>>> import numpy as np
>>> np.set_printoptions(suppress=True, linewidth=160)
>>> tidy = lambda a: np.round(a, 1) + 0
>>> K = np.loadtxt("block17.csv", delimiter=",")
>>> tidy(K)
array([[ 0.3, -0.7,  0.7],
       [-0.7,  0.3,  0.7],
       [ 0.7,  0.7,  0.3]])
>>> vals, V = np.linalg.eigvalsh(K)
Traceback (most recent call last):
  File "<python-input-5>", line 1, in <module>
    vals, V = np.linalg.eigvalsh(K)
    ^^^^^^^
ValueError: too many values to unpack (expected 2)
>>> vals, V = np.linalg.eigh(K)
>>> (vals > 1e-8).sum(), (vals < -1e-8).sum()
(np.int64(2), np.int64(1))
>>> vals.sum(), np.trace(K)
(np.float64(1.0), np.float64(1.0))
>>> tidy(np.linalg.eigvalsh(K + 2 * np.eye(3)))
array([1., 3., 3.])
>>> tidy(V.T @ V)
array([[1., 0., 0.],
       [0., 1., 0.],
       [0., 0., 1.]])
>>> tidy(V @ np.diag(vals) @ V.T)
array([[ 0.3, -0.7,  0.7],
       [-0.7,  0.3,  0.7],
       [ 0.7,  0.7,  0.3]])
>>> M = np.load("dump.npy")
>>> print(M)
[[ 9.   0.2  9.   6.   9. ]
 [ 8.9  0.1  9.   6.1  9. ]
 [ 9.2  0.   9.1  6.1  9. ]
 [ 9.   0.   9.   6.1  8.9]
 [ 9.2  0.   9.   5.9  9. ]
 [ 9.  -0.1  9.1  5.9  9.2]
 [ 4.   9.1  9.1  1.1  2.9]
 [ 4.   8.9  9.1  1.1  3. ]
 [ 4.1  9.1  9.1  1.   2.9]
 [ 4.1  8.8  9.2  1.1  2.9]
 [ 4.1  8.8  9.   1.   3. ]
 [ 3.9  8.9  9.1  0.9  3.1]]
>>> P = M @ np.linalg.solve(M.T @ M, M.T)
>>> print(np.allclose(P @ P, P))
True
>>> tidy(np.trace(P))
np.float64(5.0)
>>> tidy(P @ M[:, 3])
array([6. , 6.1, 6.1, 6.1, 5.9, 5.9, 1.1, 1.1, 1. , 1.1, 1. , 0.9])
>>> tidy(np.diag(P))
array([0.3, 0.5, 0.3, 0.3, 0.6, 0.6, 0.3, 0.2, 0.3, 0.7, 0.3, 0.5])
>>> Xs = (M - M.mean(axis=0)) / M.std(axis=0)
>>> tidy(Xs.std(axis=0))
array([1., 1., 1., 1., 1.])
>>> np.argwhere(np.abs(Xs) > 2)
array([[9, 2]])
>>> beta = np.linalg.lstsq(np.delete(Xs, 4, axis=1), Xs[:, 4])[0]
>>> tidy(beta)
array([-0.1, -1.1,  0. ,  0. ])
>>> tidy(1 - np.var(Xs[:, 4] - np.delete(Xs, 4, axis=1) @ beta))
np.float64(1.0)
>>> F = np.load("case9.npy")
>>> F
array([[-2. ,  0.2, -0.1,  0.3],
       [ 0.2,  0.1,  0.6,  1.2],
       [-0.1,  0.6, -2.3,  0.8],
       [ 0.3,  1.2,  0.8, -1.8]])
>>> (F + F.T) / 2
array([[-2. ,  0.2, -0.1,  0.3],
       [ 0.2,  0.1,  0.6,  1.2],
       [-0.1,  0.6, -2.3,  0.8],
       [ 0.3,  1.2,  0.8, -1.8]])
>>> print(np.allclose(F, F.T))
True
>>> tidy(np.abs(np.linalg.eigvals(F)).max())
np.float64(3.0)
>>> tidy(np.linalg.det(F))
np.float64(-11.3)
>>> print((F - F.T) / 2)
[[0. 0. 0. 0.]
 [0. 0. 0. 0.]
 [0. 0. 0. 0.]
 [0. 0. 0. 0.]]
>>> print(tidy(np.linalg.matrix_power(F, 2)))
[[ 4.1 -0.1  0.8 -1. ]
 [-0.1  1.8 -0.4 -1.5]
 [ 0.8 -0.4  6.3 -2.6]
 [-1.  -1.5 -2.6  5.4]]
>>> vals, V = np.linalg.eigvalsh(F)
Traceback (most recent call last):
  File "<python-input-33>", line 1, in <module>
    vals, V = np.linalg.eigvalsh(F)
    ^^^^^^^
ValueError: too many values to unpack (expected 2)
>>> vals, V = np.linalg.eigh(F)
>>> tidy(V.T @ V)
array([[1., 0., 0., 0.],
       [0., 1., 0., 0.],
       [0., 0., 1., 0.],
       [0., 0., 0., 1.]])
>>> tidy(np.linalg.svd(F, compute_uv=False))
array([3., 2., 2., 1.])
>>> (vals > 1e-8).sum(), (vals < -1e-8).sum()
(np.int64(1), np.int64(3))
>>> tidy(V.T @ F @ V)
array([[-3.,  0.,  0.,  0.],
       [ 0., -2.,  0.,  0.],
       [ 0.,  0., -2.,  0.],
       [ 0.,  0.,  0.,  1.]])
>>> tidy(vals)
array([-3., -2., -2.,  1.])
>>> print(tidy(np.abs(V[:, -1])))
[0.1 0.8 0.3 0.5]
>>> cov = F.T @ F
>>> (F @ F.T).shape
(4, 4)
>>> np.linalg.matrix_rank(cov)
np.int64(4)
>>> tidy(np.diag(cov))
array([4.1, 1.8, 6.3, 5.4])
>>> print(tidy(np.linalg.eigvalsh(cov)[::-1]))
[8.9 4.1 3.8 0.9]
>>> data = np.load("m.npy")
>>> data
array([[ -7.8,  -1.2,   1.7,  10.7],
       [  9.1,   1.4,  -2.1, -12.5],
       [  3.8,   0.4,  -0.8,  -5.1],
       [ -7.8,  -1.1,   1.9,  10.9],
       [  9.2,   1.4,  -2.2, -12.5],
       [  3.8,   0.6,  -0.9,  -5.4],
       [ -6.4,  -1. ,   1.4,   8.9],
       [ -2.7,  -0.3,   0.6,   3.7],
       [  5.1,   0.9,  -1.2,  -7.3],
       [ 10.5,   1.6,  -2.4, -14.4],
       [ 10.5,   1.6,  -2.4, -14.4],
       [ -6.4,  -1. ,   1.5,   9.1],
       [  1.2,   0.2,  -0.2,  -1.7],
       [ 10.3,   1.6,  -2.3, -14.5],
       [ -7.8,  -1.1,   1.6,  10.7]])
>>> vals, V = np.linalg.eig(F)
>>> tidy(np.sort(np.linalg.eigvals(F @ F)))
array([0.9, 3.8, 4.1, 8.9])
>>> tidy(vals)
array([ 1., -3., -2., -2.])
>>> tidy(np.prod(vals))
np.float64(-11.3)
>>> tidy(F @ V[:, 0] - vals[0] * V[:, 0])
array([0., 0., 0., 0.])
>>> Xs = data - data.mean(axis=1)
Traceback (most recent call last):
  File "<python-input-53>", line 1, in <module>
    Xs = data - data.mean(axis=1)
         ~~~~~^~~~~~~~~~~~~~~~~~~
ValueError: operands could not be broadcast together with shapes (15,4) (15,) 
>>> Xs = data - data.mean(axis=0)
>>> left, s, Vt = np.linalg.svd(Xs, full_matrices=False)
>>> np.abs(left[:, 0]).argmax()
np.int64(3)
>>> tidy(np.abs(Vt[-1]))
array([0.3, 0.9, 0.2, 0.3])
>>> np.abs(Vt[0]).argmax()
np.int64(3)
>>> (np.sign(left[:, 0]) == np.sign(left[0, 0])).astype(int)
array([1, 0, 0, 1, 0, 0, 1, 1, 0, 0, 0, 1, 1, 0, 1])
>>> tidy(Xs.mean(axis=0))
array([0., 0., 0., 0.])
